$ python -q
>>> import numpy as np
>>> import numpy.linalg as la
>>> np.set_printoptions(suppress=True, linewidth=160)
>>> rng = np.random.default_rng(46593)
>>> z = rng.integers(0, 2, 9)
>>> F = np.triu((z[:, None] == z) & (rng.random((9, 9)) < 0.8), 1).astype(int)
>>> F += F.T
>>> F
array([[0, 1, 1, 1, 0, 0, 0, 1, 1],
       [1, 0, 1, 1, 0, 0, 0, 1, 1],
       [1, 1, 0, 1, 0, 0, 0, 1, 0],
       [1, 1, 1, 0, 0, 0, 0, 0, 1],
       [0, 0, 0, 0, 0, 0, 1, 0, 0],
       [0, 0, 0, 0, 0, 0, 1, 0, 0],
       [0, 0, 0, 0, 1, 1, 0, 0, 0],
       [1, 1, 1, 0, 0, 0, 0, 0, 1],
       [1, 1, 0, 1, 0, 0, 0, 1, 0]])
>>> [round(float(x), 3) for x in la.svd(F, compute_uv=False)[:3]]
[4.372, 2.0, 1.414]
>>> np.argsort(-la.norm(F, axis=0).round(6), kind="stable")[:3]
array([0, 1, 2])
>>> la.matrix_rank(F, rtol=0.1)
np.int64(6)
>>> U, sig, vt = la.svd(F)
>>> V = vt[:(sig > 1e-8).sum()]
>>> vec = F[4] + -2 * F[1] + rng.integers(2) * np.eye(9)[3]
>>> vec
array([-2.,  0., -2., -2.,  0.,  0.,  1., -2., -2.])
>>> la.matrix_rank(np.vstack([F, vec]))
np.int64(6)
>>> np.round(np.diag(V.T @ V), 3)
array([1. , 1. , 0.5, 0.5, 0.5, 0.5, 1. , 0.5, 0.5])
>>> np.round(V.T @ V, 3) + 0
array([[1. , 0. , 0. , 0. , 0. , 0. , 0. , 0. , 0. ],
       [0. , 1. , 0. , 0. , 0. , 0. , 0. , 0. , 0. ],
       [0. , 0. , 0.5, 0. , 0. , 0. , 0. , 0. , 0.5],
       [0. , 0. , 0. , 0.5, 0. , 0. , 0. , 0.5, 0. ],
       [0. , 0. , 0. , 0. , 0.5, 0.5, 0. , 0. , 0. ],
       [0. , 0. , 0. , 0. , 0.5, 0.5, 0. , 0. , 0. ],
       [0. , 0. , 0. , 0. , 0. , 0. , 1. , 0. , 0. ],
       [0. , 0. , 0. , 0.5, 0. , 0. , 0. , 0.5, 0. ],
       [0. , 0. , 0.5, 0. , 0. , 0. , 0. , 0. , 0.5]])
>>> np.argwhere(np.triu(F))
array([[0, 1],
       [0, 2],
       [0, 3],
       [0, 7],
       [0, 8],
       [1, 2],
       [1, 3],
       [1, 7],
       [1, 8],
       [2, 3],
       [2, 7],
       [3, 8],
       [4, 6],
       [5, 6],
       [7, 8]])
>>> np.trace(F @ F @ F) // 6
np.int64(12)
>>> Lm = np.diag(F.sum(axis=1)) - F
>>> Lm
array([[ 5, -1, -1, -1,  0,  0,  0, -1, -1],
       [-1,  5, -1, -1,  0,  0,  0, -1, -1],
       [-1, -1,  4, -1,  0,  0,  0, -1,  0],
       [-1, -1, -1,  4,  0,  0,  0,  0, -1],
       [ 0,  0,  0,  0,  1,  0, -1,  0,  0],
       [ 0,  0,  0,  0,  0,  1, -1,  0,  0],
       [ 0,  0,  0,  0, -1, -1,  2,  0,  0],
       [-1, -1, -1,  0,  0,  0,  0,  4, -1],
       [-1, -1,  0, -1,  0,  0,  0, -1,  4]])
>>> round(la.det(Lm[1:, 1:]))
0
